% ipython --no-banner

In [1]: import numpy as np

In [2]: import numpy.linalg as la

In [3]: np.set_printoptions(precision=4, suppress=True, linewidth=200, legacy="1.25")

In [4]: feats = np.loadtxt("sample8.csv", delimiter=",")

In [5]: feats
Out[5]: 
array([[-0.0203,  0.7966,  0.6443,  2.8258, -0.3911,  2.731 ,  2.3074],
       [ 0.0576, -0.3331, -0.9282,  0.4886,  0.3653, -2.8404,  1.1808],
       [-0.0472, -0.4067, -0.0004, -3.9803,  0.2607, -1.6353,  2.5805],
       [ 0.2896,  0.2838,  0.5963,  1.0122,  0.8004, -3.1804, -0.7238],
       [ 0.1566, -1.0729, -0.1903, -2.9313,  0.101 , -2.628 ,  0.7358],
       [-0.3327, -0.4403, -0.4234, -3.2405, -0.3214, -0.3203,  1.3432],
       [-0.135 ,  0.4576,  0.2032,  1.9807, -0.6248,  1.1312,  1.1988],
       [-0.1067, -0.1669,  0.3501,  4.594 ,  0.6713,  0.6308, -0.5465],
       [ 0.1191,  1.7711,  0.8767, -7.0148,  0.6393, -1.0754, -1.9679],
       [ 0.3309, -1.6191, -0.0157,  1.2011, -0.5497,  0.2513, -0.2543],
       [-0.0344,  0.588 , -0.1749,  1.9267, -0.1049,  1.4917,  0.9372],
       [-0.4972, -0.7174, -0.0477, -0.4125, -0.4549, -1.2633,  0.1664],
       [ 0.3321,  1.6996, -0.6167, -0.4131,  0.4296,  0.6091,  0.5122],
       [-0.1826, -0.839 , -0.0549,  1.4066,  0.2889,  1.5597, -0.2444],
       [-0.0319,  0.0276, -0.5592,  2.9246, -0.7493, -2.6445,  1.2642],
       [-0.3751,  0.8755, -0.3292,  0.2242, -1.1616, -4.6359,  2.1433],
       [-0.2299, -1.1258, -0.0135,  3.5525,  1.4195, -1.6876, -0.1321],
       [-0.0911, -0.3438, -0.1642, -0.7208, -0.1391,  0.6136,  1.2114],
       [ 0.1274, -0.93  , -0.0963, -0.0389, -0.008 ,  0.0627, -0.9035],
       [-0.478 , -0.7557, -0.8011,  2.4096,  0.1778,  0.9547, -1.5509],
       [-0.172 , -1.4668, -0.7114, -0.4153, -0.1908, -0.6071, -0.0879],
       [ 0.3092,  1.0023, -0.8223, -1.8881, -0.0238, -4.4815,  2.4118],
       [ 0.403 ,  0.7119, -0.2841,  7.5678, -0.2667, -0.552 ,  0.2226],
       [ 0.7116, -0.1277, -0.1293, -0.3371, -0.7225, -1.2414,  2.5117],
       [ 0.1671,  0.5049,  0.5823,  3.5244,  1.3372,  2.2207,  0.9908],
       [-0.1379,  0.2162, -0.7647,  2.7624,  0.0213, -0.668 ,  0.4979],
       [ 0.0661,  2.1433,  0.4135, -7.0417,  0.1296,  0.1025, -0.7743],
       [-0.1742,  0.7805, -0.7648, -1.2594,  0.3708, -5.6716,  1.419 ],
       [ 0.0171, -0.8265, -0.5171,  3.1174,  0.7624,  0.8555, -2.2658],
       [-0.195 ,  1.8213, -0.2775,  5.7101, -0.8687,  0.6854, -0.9774],
       [-0.2913,  1.4861, -0.3302,  0.1498,  0.3009, -2.2677,  0.7202],
       [-0.4029, -1.0776, -0.9832,  0.2092, -0.326 , -0.5065, -1.2274],
       [ 0.2827,  1.539 , -0.8111, -2.0276,  0.8963,  0.1499, -0.3314],
       [-0.0249, -0.3299, -0.3393,  2.6913,  0.2945,  5.1802, -0.5811],
       [-0.4365, -2.4351, -0.184 ,  4.4899,  0.0518, -0.4335,  2.5931],
       [-0.4124, -1.132 , -0.2863,  0.6292,  0.0427,  1.9951,  0.8268],
       [-0.0762,  0.0563, -0.2262,  5.2402,  0.7348, -0.4347,  2.1272]])

In [6]: Ac = feats - feats.mean(axis=1)
ValueError: operands could not be broadcast together with shapes (37,7) (37,) 


In [7]: Ac = feats - feats.mean(axis=0)

In [8]: Uu, s, VT = la.svd(Ac, full_matrices=False)

In [9]: np.abs(VT[0]).argmax()
Out[9]: 3

In [10]: np.abs(Uu[:, 0]).argmax()
Out[10]: 8

In [11]: np.round(Ac.mean(axis=0), 4) + 0
Out[11]: array([0., 0., 0., 0., 0., 0., 0.])

In [12]: Ac = feats - feats.mean(axis=0)

In [13]: vecs = la.svd(Ac)[2][:4]

In [14]: B = Ac - Ac @ vecs.T @ vecs

In [15]: la.norm(B, axis=1).round(6).argmax()
Out[15]: 24

In [16]: np.round(np.cov(Ac @ vecs.T, rowvar=False), 4) + 0
Out[16]: 
array([[10.8595,  0.    ,  0.    ,  0.    ],
       [ 0.    ,  4.291 ,  0.    ,  0.    ],
       [ 0.    ,  0.    ,  1.4902,  0.    ],
       [ 0.    ,  0.    ,  0.    ,  1.1188]])

In [17]: np.diag(vecs.T @ vecs)
Out[17]: array([0.0071, 0.9845, 0.0148, 0.9995, 0.0219, 0.9943, 0.9778])

In [18]: cent = feats[[12, 2]].astype(float)

In [19]: for _ in range(6):
    ...:     lab = la.norm(feats[:, None] - cent, axis=-1).argmin(axis=1)
    ...:     cent = np.array([feats[lab == j].mean(axis=0) for j in range(2)])
    ...: 

In [20]: lab
Out[20]: array([0, 1, 1, 1, 1, 1, 0, 0, 1, 0, 0, 1, 0, 0, 0, 1, 0, 1, 0, 0, 1, 1, 0, 1, 0, 0, 1, 1, 0, 0, 1, 0, 1, 0, 0, 0, 0])

In [21]: np.abs(cent[1] - cent[0]).argmax()
Out[21]: 3

In [22]: B = np.array([[-1, 1, -2, -2, -2, 2, -1, 1],
    ...:     [-1, 1, 0, 2, -2, -1, 1, 2],
    ...:     [-1, -2, -1, 2, 0, 2, 2, -2],
    ...:     [-2, 0, -1, -2, 1, -1, 1, 1],
    ...:     [0, 1, -2, 2, 1, -2, 1, -1],
    ...:     [2, -2, -1, -1, -2, -1, -1, 1],
    ...:     [-1, -2, -2, 2, 0, -1, -1, 2],
    ...:     [0, -1, 0, 0, 1, -1, 2, 1]])

In [23]: M = np.triu(B)

In [24]: M
Out[24]: 
array([[-1,  1, -2, -2, -2,  2, -1,  1],
       [ 0,  1,  0,  2, -2, -1,  1,  2],
       [ 0,  0, -1,  2,  0,  2,  2, -2],
       [ 0,  0,  0, -2,  1, -1,  1,  1],
       [ 0,  0,  0,  0,  1, -2,  1, -1],
       [ 0,  0,  0,  0,  0, -1, -1,  1],
       [ 0,  0,  0,  0,  0,  0, -1,  2],
       [ 0,  0,  0,  0,  0,  0,  0,  1]])

In [25]: # triangular: eigenvalues sit on the diagonal

In [26]: Q, vecs = la.qr(M[:, :1])[0], la.qr(M[:, 1:])[0]

In [27]: s = la.svd(Q.T @ vecs, compute_uv=False)

In [28]: np.round(la.norm(Q @ Q.T - vecs @ vecs.T, 2), 4)
Out[28]: 1.0

In [29]: (s > 0.9).sum()
Out[29]: 1

In [30]: np.degrees(np.arccos(s.clip(0, 1)))
Out[30]: array([3.9759])

In [31]: F = np.loadtxt("test15.csv", delimiter=",")

In [32]: F
Out[32]: 
array([[ 0.    ,  0.3   , -0.1   ,  0.8   ,  0.3   ,  1.9   , -0.8   , -1.2   , -1.5   ,  1.    , -1.8   ,  0.    , -0.6   , -1.2   , -0.5   ],
       [-0.4664, -0.5046,  0.5054,  0.6159, -0.9671, -2.505 , -1.3493,  0.6879, -0.6771, -0.4619, -0.108 ,  0.0002, -0.1243, -1.4498, -0.1662],
       [ 1.5   , -0.2   ,  1.5   , -0.7   , -1.2   ,  0.6   , -0.9   ,  0.6   ,  0.9   ,  0.9   ,  0.8   , -2.    ,  1.1   ,  2.1   , -1.6   ],
       [-0.3   , -0.8   ,  0.2   , -0.9   , -0.5   , -0.7   , -1.8   , -0.5   ,  0.5   , -1.    ,  1.5   , -2.2   , -0.4   ,  0.    ,  0.5   ],
       [ 0.7   ,  1.9   , -0.9   ,  1.    ,  0.2   ,  2.1   , -0.3   , -0.2   ,  1.6   ,  0.3   ,  0.    , -0.2   ,  0.6   , -0.1   ,  0.4   ],
       [ 0.9   ,  1.1   , -1.1   ,  1.2   ,  0.2   ,  1.1   ,  0.1   , -0.8   , -0.6   , -0.2   , -0.6   ,  0.6   ,  0.7   ,  0.7   ,  0.    ],
       [-1.1   ,  0.3   ,  0.2   , -0.1   ,  0.    ,  0.3   , -1.    , -0.5   ,  1.4   ,  0.2   , -0.8   ,  0.6   , -0.6   , -0.1   ,  0.6   ],
       [-1.7   , -0.4   ,  0.4   ,  1.    ,  0.4   , -2.    , -1.6   ,  0.4   ,  0.1   , -1.3   ,  0.6   ,  0.1   , -0.5   , -0.6   , -1.5   ],
       [-0.6   , -0.6   ,  0.5   ,  0.7   , -1.    , -2.4   , -1.3   ,  0.7   , -0.8   , -0.3   ,  0.1   ,  0.    , -0.2   , -1.4   , -0.2   ]])

In [33]: B = F / np.sqrt((F ** 2).mean(axis=1, keepdims=True))

In [34]: la.matrix_rank(F - F.mean(axis=1, keepdims=True))
Out[34]: 9

In [35]: m1 = np.loadtxt("data.csv", delimiter=",")

In [36]: m1
Out[36]: 
array([[-0.6, -1. , -0.5, -1.1,  2. , -1.4, -0.8, -1.1,  1. ,  0.5, -0.5, -0.1, -2.7,  1. ,  0.8],
       [ 1.4, -0.7,  0.2,  0.2,  1.6,  1.7, -0.3, -0.5, -0.5,  0.6, -0.9, -0.2, -1.8,  0.8, -0.5],
       [ 0.4, -0.2, -1.2, -0.7,  0.9, -0.7,  1.2,  1.2, -1.1,  0.9, -1.5, -0.4,  0.8,  0.4, -0.7],
       [ 0.7,  0.6,  0.3, -0.6,  0.1,  0.4, -0.7, -0.9,  1. ,  0.8, -0.7,  0.2,  1.1, -1.8, -0.8],
       [-0.5,  0.2, -1.5,  0. , -2.6, -0.9,  2.4, -2. , -0.4,  2.1,  1.1, -1.5, -0.4, -0.8, -0.5],
       [-0.3, -1.9, -1.5,  1.3,  0.8, -0.4,  1.1,  1.2,  1. , -0.4,  1.1, -0.7,  1.4, -0.5,  0.9],
       [-1.7,  0.3,  0.6,  0.9, -0.2,  1.4, -0.6, -0.8,  1.7,  0.2, -1.1,  0.6,  0.8, -0.8, -0.6],
       [ 0. , -1.3, -2.6,  0.8,  0.6, -1.1, -1.5, -1.2, -0.1, -0.1,  0.3, -0.9,  0.9,  1.3,  0.7],
       [ 0.1, -0.7,  0.8,  0.2,  0.5,  0.3, -1.6,  0. ,  0.9,  0.5, -0.1,  1.2, -1. , -0.8,  0.5],
       [ 0.5,  0.4,  0.7, -1.2, -0.2, -1.1, -0.5,  2.1,  0.3,  0.4,  0.7, -0.7, -1.1,  1. ,  0. ],
       [ 1.3, -0.1,  0.1,  0. ,  0.7,  0.1, -0.1,  0.4, -0.3, -0.1,  1.4, -1.2,  1.9,  0. , -1.3],
       [ 1.2, -0.4,  0.5,  2.2,  0.7,  1.3, -0.7, -0.8,  0. ,  0.9,  1. ,  0.3, -0.9, -0.4,  0.8]])

In [37]: round(la.norm(m1[8], 1), 4), round(la.norm(m1[8], np.inf), 4)
Out[37]: (9.2, 1.6)

In [38]: round(float(la.norm(m1, 2)), 4)
Out[38]: 6.3475

In [39]: la.norm(m1, axis=1)
Out[39]: array([4.5902, 3.7296, 3.4684, 3.167 , 5.3805, 4.1195, 3.6455, 4.2732, 2.912 , 3.4191, 3.3437, 3.6756])

In [40]: X = np.loadtxt("layer14.csv", delimiter=",")

In [41]: X
Out[41]: 
array([[0., 0., 0., 0., 1., 1., 0., 1., 0., 1., 0., 0., 1., 0., 0.],
       [0., 0., 0., 0., 0., 1., 0., 1., 0., 1., 0., 0., 1., 0., 0.],
       [0., 0., 0., 0., 0., 0., 0., 0., 0., 0., 0., 1., 0., 0., 1.],
       [0., 0., 0., 0., 0., 0., 0., 0., 1., 0., 1., 0., 0., 0., 0.],
       [1., 0., 0., 0., 0., 1., 0., 1., 0., 1., 0., 0., 1., 0., 0.],
       [1., 1., 0., 0., 1., 0., 0., 1., 0., 0., 0., 0., 0., 0., 0.],
       [0., 0., 0., 0., 0., 0., 0., 0., 0., 0., 0., 1., 0., 1., 1.],
       [1., 1., 0., 0., 1., 1., 0., 0., 0., 1., 0., 0., 1., 0., 0.],
       [0., 0., 0., 1., 0., 0., 0., 0., 0., 0., 1., 0., 0., 0., 0.],
       [1., 1., 0., 0., 1., 0., 0., 1., 0., 0., 0., 0., 1., 0., 0.],
       [0., 0., 0., 1., 0., 0., 0., 0., 1., 0., 0., 0., 0., 0., 0.],
       [0., 0., 1., 0., 0., 0., 1., 0., 0., 0., 0., 0., 0., 0., 1.],
       [1., 1., 0., 0., 1., 0., 0., 1., 0., 1., 0., 0., 0., 0., 0.],
       [0., 0., 0., 0., 0., 0., 1., 0., 0., 0., 0., 0., 0., 0., 1.],
       [0., 0., 1., 0., 0., 0., 1., 0., 0., 0., 0., 1., 0., 1., 0.]])

In [42]: u = np.array([1, 1, 1, 3, 0, 1, 0, 2, 1, 3, 0, 1, 1, 3, 1])

In [43]: B = X + np.outer(u, np.eye(15)[1])

In [44]: la.matrix_rank(la.inv(B) - la.inv(X), tol=1e-8)
Out[44]: 1

In [45]: np.all(la.eigvalsh(X) > 0)
Out[45]: False

In [46]: np.round(la.eigvalsh(X).min(), 4)
Out[46]: -2.4142

In [47]: round(float(la.norm(X)), 4)
Out[47]: 7.3485

In [48]: la.svd(X, compute_uv=False)
Out[48]: array([4.9316, 2.9354, 2.4142, 2.    , 1.618 , 1.4728, 1.2548, 1.    , 1.    , 1.    , 1.    , 0.618 , 0.4626, 0.4142, 0.3232])

In [49]: X.shape
Out[49]: (15, 15)

In [50]: la.rank(X)
AttributeError: module 'numpy.linalg' has no attribute 'rank'


In [51]: E = np.loadtxt("a.csv", delimiter=",")

In [52]: E
Out[52]: 
array([[0., 0., 0., 0., 0., 0., 0., 0., 0., 0., 0.],
       [1., 5., 0., 0., 0., 0., 0., 0., 0., 0., 0.],
       [1., 5., 5., 0., 0., 0., 0., 0., 0., 0., 0.],
       [1., 3., 3., 3., 0., 0., 0., 0., 0., 0., 0.],
       [0., 0., 4., 2., 5., 0., 0., 0., 0., 0., 0.],
       [2., 1., 3., 5., 3., 0., 0., 0., 0., 0., 0.],
       [0., 1., 1., 4., 5., 2., 1., 0., 0., 0., 0.],
       [0., 0., 5., 2., 3., 2., 4., 0., 0., 0., 0.],
       [1., 0., 1., 5., 1., 2., 0., 5., 2., 0., 0.],
       [0., 5., 3., 4., 1., 3., 4., 3., 5., 5., 0.],
       [3., 4., 3., 5., 3., 3., 0., 2., 0., 2., 5.]])

In [53]: np.trace(E)
Out[53]: 31.0

In [54]: E @ E
Out[54]: 
array([[ 0.,  0.,  0.,  0.,  0.,  0.,  0.,  0.,  0.,  0.,  0.],
       [ 5., 25.,  0.,  0.,  0.,  0.,  0.,  0.,  0.,  0.,  0.],
       [10., 50., 25.,  0.,  0.,  0.,  0.,  0.,  0.,  0.,  0.],
       [ 9., 39., 24.,  9.,  0.,  0.,  0.,  0.,  0.,  0.,  0.],
       [ 6., 26., 46., 16., 25.,  0.,  0.,  0.,  0.,  0.,  0.],
       [ 9., 35., 42., 21., 15.,  0.,  0.,  0.,  0.,  0.,  0.],
       [10., 25., 44., 36., 36.,  2.,  1.,  0.,  0.,  0.,  0.],
       [11., 37., 53., 38., 41.,  8.,  4.,  0.,  0.,  0.,  0.],
       [12., 22., 57., 47., 28., 14., 20., 10.,  4.,  0.,  0.],
       [23., 84., 79., 96., 53., 39., 36., 40., 35., 25.,  0.],
       [33., 83., 82., 73., 47., 25., 16., 16., 10., 20., 25.]])

In [55]: la.determinant(E)
AttributeError: module 'numpy.linalg' has no attribute 'determinant'


In [56]: round(float(la.det(E)), 4)
Out[56]: 0.0

In [57]: np.sort(np.abs(la.eigvals(E)))
Out[57]: array([0., 0., 0., 1., 2., 3., 5., 5., 5., 5., 5.])
